$ python -q
>>> import numpy as np
>>> np.set_printoptions(precision=2, suppress=True, linewidth=120)
>>> feats = np.load("layer8.npy")
>>> feats
array([[ 3,  1,  2,  2,  0],
       [ 1,  2,  2,  1,  1],
       [ 2, -1,  1,  2, -2],
       [-3,  3,  1, -3,  1],
       [-1, -1, -2,  1,  0],
       [-2, -1,  1, -1, -3]])
>>> W1 = np.array([[1, 2, -2], [1, 2, -1], [-2, -2, -2], [-2, -1, -2], [2, 0, -1]])
>>> b = np.array([-1, 0, 2])
>>> H = np.maximum(feats @ W1 + b, 0)
>>> H
array([[ 0,  2,  0],
       [ 0,  1,  0],
       [ 0,  0,  0],
       [ 5,  1,  8],
       [ 0,  0,  7],
       [ 0,  0, 10]])
>>> W2 = np.array([[4, 8], [2, 0], [3, 1]])
>>> (H @ W2).round(6).argmax(axis=1)
array([0, 0, 0, 1, 0, 0])
>>> W1 @ W2
array([[  2,   6],
       [  5,   7],
       [-18, -18],
       [-16, -18],
       [  5,  15]])
>>> H @ W2
array([[ 4,  0],
       [ 2,  0],
       [ 0,  0],
       [46, 48],
       [21,  7],
       [30, 10]])
>>> M = np.loadtxt("w.csv", delimiter=",")
>>> M
array([[0., 0., 3., 2., 2., 1.],
       [0., 0., 3., 1., 2., 1.],
       [0., 0., 0., 1., 1., 1.],
       [0., 0., 0., 0., 1., 1.],
       [0., 0., 0., 0., 0., 3.],
       [0., 0., 0., 0., 0., 0.]])
>>> [round(float(x), 2) for x in np.linalg.svd(M, compute_uv=False)[:3]]
[5.96, 3.06, 1.19]
>>> round(float(np.linalg.norm(M, 2) / np.linalg.norm(M)), 2)
0.87
>>> np.sort(np.linalg.eigvals(M))
array([0., 0., 0., 0., 0., 0.])
>>> M @ M
array([[ 0.,  0.,  0.,  3.,  5., 11.],
       [ 0.,  0.,  0.,  3.,  4., 10.],
       [ 0.,  0.,  0.,  0.,  1.,  4.],
       [ 0.,  0.,  0.,  0.,  0.,  3.],
       [ 0.,  0.,  0.,  0.,  0.,  0.],
       [ 0.,  0.,  0.,  0.,  0.,  0.]])
>>> [int(np.linalg.matrix_rank(np.linalg.matrix_power(M, p))) for p in range(1, 7)]
[4, 3, 2, 1, 0, 0]
>>> r = np.linalg.matrix_rank(M)
>>> r
np.int64(4)
>>> null = np.linalg.svd(M)[2][r:].T
>>> np.round(null @ null.T, 2) + 0
array([[1., 0., 0., 0., 0., 0.],
       [0., 1., 0., 0., 0., 0.],
       [0., 0., 0., 0., 0., 0.],
       [0., 0., 0., 0., 0., 0.],
       [0., 0., 0., 0., 0., 0.],
       [0., 0., 0., 0., 0., 0.]])
>>> np.linalg.matrix_rank(M.T @ M), np.linalg.matrix_rank(M @ M.T)
(np.int64(4), np.int64(4))
>>> [int(np.linalg.matrix_rank(np.delete(M, i, axis=0))) for i in range(6)]
[4, 4, 4, 4, 3, 4]
>>> [int(np.linalg.matrix_rank(M[:i])) for i in range(1, len(M) + 1)]
[1, 2, 3, 3, 4, 4]
>>> null.shape
(6, 2)
>>> A2 = np.array([[-2, 1, 0],
...     [0, -2, -1],
...     [0, 0, 0],
...     [-1, 1, 0],
...     [2, 1, 0],
...     [0, -2, -2]])
>>> np.einsum("ij,ij->i", M, M)
array([18., 15.,  3.,  2.,  9.,  0.])
>>> np.einsum("ik,kj->ji", M, A2)
array([[ 2.,  3.,  1.,  2.,  0.,  0.],
       [ 2.,  1.,  0., -1., -6.,  0.],
       [-2., -2., -2., -2., -6.,  0.]])
>>> np.linalg.matrix_rank(np.vstack([M, A2.T]))
np.int64(6)
>>> A2.T @ M.T
array([[ 2.,  3.,  1.,  2.,  0.,  0.],
       [ 2.,  1.,  0., -1., -6.,  0.],
       [-2., -2., -2., -2., -6.,  0.]])
>>> np.einsum("ij->j", M)
array([0., 0., 6., 4., 6., 7.])
>>> A2 = np.c_[feats[:, :4] @ np.array([[7, 5, 5, 4], [2, 4, 5, 9], [6, 4, 3, 6], [5, 9, 2, 1]]), np.array([3, 8, 6, -5, -1, -1])]
>>> A2
array([[ 45,  45,  30,  35,   3],
       [ 28,  30,  23,  35,   8],
       [ 28,  28,  12,   7,   6],
       [-24, -26,  -3,  18,  -5],
       [-16,  -8, -14, -24,  -1],
       [-15, -19, -14, -12,  -1]])
>>> np.linalg.matrix_rank(np.c_[feats, A2])
np.int64(6)
>>> np.linalg.norm(np.linalg.qr(feats)[0].T @ A2, axis=0) ** 2 / ((A2 ** 2).sum(axis=0) + 1e-12)
array([1.  , 1.  , 1.  , 1.  , 0.89])
>>> F = np.diag(3 * np.array([1, 2, 2])) + np.array([[-1, -2, 1], [0, -2, 2], [0, -2, 3]])
>>> F
array([[ 2, -2,  1],
       [ 0,  4,  2],
       [ 0, -2,  9]])
>>> x = np.array([7, 3, 9])
>>> rhs = F @ x
>>> rhs
array([17, 30, 75])
>>> np.linalg.solve(F, F[:, 2])
array([0., 0., 1.])
>>> np.linalg.solve(F, 4 * rhs)
array([28., 12., 36.])
>>> left, sv, Vh = np.linalg.svd(M)
>>> evecs = Vh[:(sv > 1e-8).sum()]
>>> rng = np.random.default_rng(54775)
>>> x = M[1] + -3 * M[4] + rng.integers(2) * np.eye(6)[4]
>>> x
array([ 0.,  0.,  3.,  1.,  2., -8.])
>>> np.allclose(evecs.T @ evecs @ x, x)
True
>>> round(float(np.linalg.norm(x - evecs.T @ evecs @ x)), 2)
0.0
>>> np.round(np.diag(evecs.T @ evecs), 2) + 0
array([0., 0., 1., 1., 1., 1.])
>>> Q, evecs = np.linalg.qr(F[:, :1])[0], np.linalg.qr(F[:, 1:])[0]
>>> sv = np.linalg.svd(Q.T @ evecs, compute_uv=False)
>>> round(float(np.linalg.norm(Q @ Q.T - evecs @ evecs.T, 2)), 2)
1.0
>>> labels = rng.permutation(3)
>>> A2 = F[:, labels] * rng.choice([-1, 1], 3)
>>> A2
array([[-2,  2, -1],
       [ 0, -4, -2],
       [ 0,  2, -9]])
>>> left, _, Vh = np.linalg.svd(F.T @ A2)
>>> labels
array([0, 1, 2])
>>> A2 = np.array([[1, 2], [0, 2]])
>>> W2 = np.array([[1]])
>>> m1 = np.block([[A2, np.array([[-5], [1]])], [np.zeros((1, 2)), W2]])
>>> m1
array([[ 1.,  2., -5.],
       [ 0.,  2.,  1.],
       [ 0.,  0.,  1.]])
>>> ev, evecs = np.linalg.eig(m1)
>>> np.sort(np.linalg.eigvals(m1.T))
array([1., 1., 2.])
>>> ev
array([1., 2., 1.])
>>> left, sv, Vh = np.linalg.svd(m1)
>>> np.argmax(sv[:-1] / (sv[1:] + 1e-6)) + 1
np.int64(2)
>>> sv
array([5.56, 2.26, 0.16])
>>> A2 = left[:, :2] @ np.diag(sv[:2]) @ Vh[:2]
>>> A2
array([[ 0.98,  2.  , -5.  ],
       [ 0.03,  2.  ,  1.  ],
       [-0.15,  0.01,  0.98]])
>>> round(float(np.linalg.norm(m1 - A2) / np.linalg.norm(m1)), 2)
0.03
>>> u, g = F[0], F[2]
>>> u @ g
np.int64(13)
>>> u @ u
np.int64(9)
>>> p = (u @ g) / (u @ u) * u
>>> (g - p) @ u
np.float64(0.0)
>>> np.outer(u, g)
array([[  0,  -4,  18],
       [  0,   4, -18],
       [  0,  -2,   9]])
>>> np.linalg.matrix_rank(np.outer(u, g))
np.int64(1)
>>> round(np.linalg.norm(u + g) ** 2 + np.linalg.norm(u - g) ** 2, 2)
np.float64(188.0)
>>> W0 = np.load("sample15.npy")
>>> W0
array([[0.29, 0.29, 0.29, 0.06, 0.18],
       [0.29, 0.29, 0.29, 0.06, 0.18],
       [0.29, 0.29, 0.29, 0.06, 0.18],
       [0.06, 0.06, 0.06, 0.01, 0.04],
       [0.18, 0.18, 0.18, 0.04, 0.11]])
>>> x = np.array([7, 0, 1, -4, 9])
>>> W0 @ x
array([3.71, 3.71, 3.71, 0.74, 2.22])
>>> np.eye(5) - W0
array([[ 0.71, -0.29, -0.29, -0.06, -0.18],
       [-0.29,  0.71, -0.29, -0.06, -0.18],
       [-0.29, -0.29,  0.71, -0.06, -0.18],
       [-0.06, -0.06, -0.06,  0.99, -0.04],
       [-0.18, -0.18, -0.18, -0.04,  0.89]])
>>> np.round((x - W0 @ x) @ (W0 @ x), 2)
np.float64(-0.0)
>>> W0 @ W0 @ x
array([3.71, 3.71, 3.71, 0.74, 2.22])
>>> np.linalg.eigvalsh(2 * W0 - np.eye(5))
array([-1., -1., -1., -1.,  1.])
>>> r = np.linalg.matrix_rank(W0)
>>> r
np.int64(1)
>>> null = np.linalg.svd(W0)[2][r:].T
>>> np.round(W0 @ null, 2) + 0
array([[0., 0., 0., 0.],
       [0., 0., 0., 0.],
       [0., 0., 0., 0.],
       [0., 0., 0., 0.],
       [0., 0., 0., 0.]])
>>> null.shape
(5, 4)
>>> [int(np.linalg.matrix_rank(W0[:, :j + 1])) for j in range(5)]
[1, 1, 1, 1, 1]
>>> np.linalg.matrix_rank(W0.T @ W0), np.linalg.matrix_rank(W0 @ W0.T)
(np.int64(1), np.int64(1))
>>> round(float(np.abs(np.linalg.eigvals(W0)).max()), 2)
1.0
>>> W0 @ W0
array([[0.29, 0.29, 0.29, 0.06, 0.18],
       [0.29, 0.29, 0.29, 0.06, 0.18],
       [0.29, 0.29, 0.29, 0.06, 0.18],
       [0.06, 0.06, 0.06, 0.01, 0.04],
       [0.18, 0.18, 0.18, 0.04, 0.11]])
>>> (W0 + W0.T) / 2
array([[0.29, 0.29, 0.29, 0.06, 0.18],
       [0.29, 0.29, 0.29, 0.06, 0.18],
       [0.29, 0.29, 0.29, 0.06, 0.18],
       [0.06, 0.06, 0.06, 0.01, 0.04],
       [0.18, 0.18, 0.18, 0.04, 0.11]])
>>> np.allclose(W0 @ W0.T, W0.T @ W0)
True
>>> np.round(np.sort(np.abs(np.linalg.eigvals(W0))), 2) + 0
array([0., 0., 0., 0., 1.])
>>> np.linalg.matrix_power(W0, 3)
array([[0.29, 0.29, 0.29, 0.06, 0.18],
       [0.29, 0.29, 0.29, 0.06, 0.18],
       [0.29, 0.29, 0.29, 0.06, 0.18],
       [0.06, 0.06, 0.06, 0.01, 0.04],
       [0.18, 0.18, 0.18, 0.04, 0.11]])
>>> left, sv, Vh = np.linalg.svd(W0, full_matrices=False)
>>> (sv > 1e-8).sum()
np.int64(1)
>>> sv.round(2) + 0
array([1., 0., 0., 0., 0.])
>>> np.cumsum(sv ** 2) / np.sum(sv ** 2)
array([1., 1., 1., 1., 1.])
>>> np.round(left.T @ W0 @ Vh.T, 2) + 0
array([[1., 0., 0., 0., 0.],
       [0., 0., 0., 0., 0.],
       [0., 0., 0., 0., 0.],
       [0., 0., 0., 0., 0.],
       [0., 0., 0., 0., 0.]])
>>> np.allclose(left * sv @ Vh, W0)
True
>>> np.abs(left[:, 0]).round(6).argmax()
np.int64(0)
